In [1]: import numpy as np

In [2]: from numpy import linalg as LA

In [3]: np.set_printoptions(suppress=True, linewidth=140)

In [4]: def tidy(a):
   ...:     return np.round(a, 3) + 0
   ...: 

In [5]: X = np.array([[-2, -2, 1], [6, 6, -3], [2, 2, -1], [-2, -2, 1]])

In [6]: # rows 0 and 3 are equal

In [7]: Uu, s, Vh = LA.svd(X)

In [8]: np.argmax(s[:-1] / (s[1:] + 1e-6)) + 1
Out[8]: np.int64(1)

In [9]: tidy(s)
Out[9]: array([10.392,  0.   ,  0.   ])

In [10]: out = Uu[:, :1] @ np.diag(s[:1]) @ Vh[:1]

In [11]: tidy(np.abs(X - out).max())
Out[11]: np.float64(0.0)

In [12]: LA.matrix_rank(out)
Out[12]: np.int64(1)

In [13]: tidy(LA.norm(X - out, 2)), tidy(s[1])
Out[13]: (np.float64(0.0), np.float64(0.0))

In [14]: tidy(LA.norm(X - out) / LA.norm(X))
Out[14]: np.float64(0.0)

In [15]: Uu, s, Vh = LA.svd(X)

In [16]: vecs = Vh[:(s > 1e-8).sum()]

In [17]: rng = np.random.default_rng(29503)

In [18]: x = X[1] + 5 * X[3] + rng.integers(2) * np.eye(3)[0]

In [19]: x
Out[19]: array([-4., -4.,  2.])

In [20]: tidy(LA.norm(x - vecs.T @ vecs @ x))
Out[20]: np.float64(0.0)

In [21]: np.allclose(vecs.T @ vecs @ x, x)
Out[21]: True

In [22]: LA.matrix_rank(np.vstack([X, x]))
Out[22]: np.int64(1)

In [23]: tidy(np.diag(vecs.T @ vecs))
Out[23]: array([0.444, 0.444, 0.111])

In [24]: def softmax(z):
    ...:     e = np.exp(z - z.max(axis=-1, keepdims=True))
    ...:     return e / e.sum(axis=-1, keepdims=True)
    ...: 

In [25]: tidy(softmax(X[1] + 4))
Out[25]: array([0.5, 0.5, 0. ])

In [26]: tidy(softmax(X[1]))
Out[26]: array([0.5, 0.5, 0. ])

In [27]: scores = X @ X.T / np.sqrt(3)

In [28]: softmax(scores).round(6).argmax(axis=1)
Out[28]: array([0, 1, 1, 0])

In [29]: tidy(softmax(scores)[1] @ X)
Out[29]: array([ 6.,  6., -3.])

In [30]: tidy(softmax(scores + np.triu(np.full(scores.shape, -np.inf), 1)))
Out[30]: 
array([[1. , 0. , 0. , 0. ],
       [0. , 1. , 0. , 0. ],
       [0. , 1. , 0. , 0. ],
       [0.5, 0. , 0. , 0.5]])

In [31]: rank = LA.matrix_rank(X)

In [32]: rank
Out[32]: np.int64(1)

In [33]: null = LA.svd(X)[2][rank:].T

In [34]: LA.matrix_rank(X.T @ X), LA.matrix_rank(X @ X.T)
Out[34]: (np.int64(1), np.int64(1))

In [35]: null.shape
Out[35]: (3, 2)

In [36]: tidy(null @ null.T)
Out[36]: 
array([[ 0.556, -0.444,  0.222],
       [-0.444,  0.556,  0.222],
       [ 0.222,  0.222,  0.889]])

In [37]: [int(LA.matrix_rank(np.delete(X, i, axis=0))) for i in range(4)]
Out[37]: [1, 1, 1, 1]

In [38]: np.allclose(X @ null, 0)
Out[38]: True

In [39]: out = np.array([[-1, -2, 0], [-2, -2, 2]])

In [40]: cent = np.kron(out, X)

In [41]: cent.shape
Out[41]: (8, 9)

In [42]: arr = np.array([[0, 0, 0, 1, 0, 0],
    ...:     [0, 0, 1, 0, 0, 0],
    ...:     [0, 0, 0, 0, 0, 1],
    ...:     [1, 0, 0, 0, 0, 0],
    ...:     [0, 1, 0, 0, 0, 0],
    ...:     [0, 0, 0, 0, 1, 0]])

In [43]: # row-stochastic, so 1 is an eigenvalue

In [44]: out = LA.inv(arr)

In [45]: np.allclose(out, arr.T)
Out[45]: True

In [46]: tidy(LA.det(arr) * LA.det(out))
Out[46]: np.float64(1.0)

In [47]: arr @ out
Out[47]: 
array([[1., 0., 0., 0., 0., 0.],
       [0., 1., 0., 0., 0., 0.],
       [0., 0., 1., 0., 0., 0.],
       [0., 0., 0., 1., 0., 0.],
       [0., 0., 0., 0., 1., 0.],
       [0., 0., 0., 0., 0., 1.]])

In [48]: tidy(LA.inv(out))
Out[48]: 
array([[0., 0., 0., 1., 0., 0.],
       [0., 0., 1., 0., 0., 0.],
       [0., 0., 0., 0., 0., 1.],
       [1., 0., 0., 0., 0., 0.],
       [0., 1., 0., 0., 0., 0.],
       [0., 0., 0., 0., 1., 0.]])

In [49]: tidy(LA.norm(arr[0], 1)), tidy(LA.norm(arr[0], np.inf))
Out[49]: (np.float64(1.0), np.float64(1.0))

In [50]: tidy(LA.norm(arr, axis=1))
Out[50]: array([1., 1., 1., 1., 1., 1.])

In [51]: tidy(LA.norm(arr, 1)), tidy(LA.norm(arr, np.inf))
Out[51]: (np.float64(1.0), np.float64(1.0))

In [52]: LA.norm(arr, axis=1).argmax()
Out[52]: np.int64(0)

In [53]: arr[0] @ arr[4]
Out[53]: np.int64(0)

In [54]: tidy(LA.norm(arr, "nuc"))
Out[54]: np.float64(6.0)

In [55]: x = np.array([-2, 4, 0, -4, -1, 0])

In [56]: arr.T @ (arr @ x)
Out[56]: array([-2,  4,  0, -4, -1,  0])

In [57]: [p for p in range(1, 25) if np.allclose(LA.matrix_power(arr, p), np.eye(6))]
Out[57]: [4, 8, 12, 16, 20, 24]

In [58]: F = np.load("block15.npy")

In [59]: tidy(F)
Out[59]: 
array([[-5.06 ,  4.248,  8.226, 22.284, 17.494],
       [-3.95 ,  2.177,  6.047, 15.319, 11.96 ],
       [-3.706,  1.727,  5.554, 13.758, 10.712],
       [-1.669, -1.235,  1.376,  1.371,  0.67 ],
       [-0.632, -0.662,  0.261, -0.326, -0.527],
       [-0.621, -0.651,  0.255, -0.324, -0.521],
       [-0.425, -0.442,  0.161, -0.253, -0.389],
       [-0.229, -0.234,  0.081, -0.146, -0.221],
       [-0.15 , -0.153,  0.052, -0.098, -0.147],
       [ 4.389,  2.591, -1.383,  1.328,  3.39 ],
       [10.637,  3.416, -4.036, -1.356,  4.596],
       [11.746,  3.4  , -4.568, -2.146,  4.551],
       [16.839,  2.938, -7.165, -6.554,  3.692]])

In [60]: # rows and columns are dependent

In [61]: dist = LA.norm(F[:, None] - F[None], axis=-1)

In [62]: dist[5].round(6).argsort(kind="stable")[:4]
Out[62]: array([5, 4, 6, 7])

In [63]: (dist + 1e9 * np.eye(13)).round(6).argmin(axis=1)
Out[63]: array([ 1,  2,  1,  4,  5,  4,  5,  8,  7,  8, 11, 10, 11])

In [64]: np.flatnonzero(dist[5] < dist.mean() / 2)
Out[64]: array([3, 4, 5, 6, 7, 8])

In [65]: np.unravel_index(dist.round(6).argmax(), dist.shape)
Out[65]: (np.int64(0), np.int64(12))

In [66]: dist.mean(axis=1).argmax()
Out[66]: np.int64(0)

In [67]: r0 = np.array([2, 0, 1])

In [68]: tidy(np.convolve(F[7], r0))
Out[68]: array([-0.458, -0.469, -0.067, -0.527, -0.361, -0.146, -0.221])

In [69]: tidy(np.polyval(r0, F[7]))
Out[69]: array([1.105, 1.11 , 1.013, 1.043, 1.098])

In [70]: tidy(np.cross(F[7, :3], F[2, :3]))
Out[70]: array([-1.441,  0.971, -1.264])

In [71]: W0 = np.array([[1, -2, 4, -8],
    ...:     [1, -1, 1, -1],
    ...:     [1, 0, 0, 0],
    ...:     [1, 1, 1, 1],
    ...:     [1, 2, 4, 8],
    ...:     [1, 3, 9, 27]])

In [72]: # row 5 dominates

In [73]: tidy(W0.mean(axis=0))
Out[73]: array([1.   , 0.5  , 3.167, 4.5  ])

In [74]: W0.sum(axis=1)
Out[74]: array([-5,  0,  1,  4, 15, 40])

In [75]: tidy(LA.svd(W0, compute_uv=False))
Out[75]: array([30.78 ,  6.821,  1.844,  1.302])

In [76]: hat = W0 @ LA.solve(W0.T @ W0, W0.T)

In [77]: tidy((np.eye(6) - hat) @ W0)
Out[77]: 
array([[0., 0., 0., 0.],
       [0., 0., 0., 0.],
       [0., 0., 0., 0.],
       [0., 0., 0., 0.],
       [0., 0., 0., 0.],
       [0., 0., 0., 0.]])

In [78]: LA.matrix_rank(np.eye(6) - hat)
Out[78]: np.int64(2)

In [79]: tidy(np.diag(hat))
Out[79]: array([0.96 , 0.579, 0.46 , 0.46 , 0.579, 0.96 ])
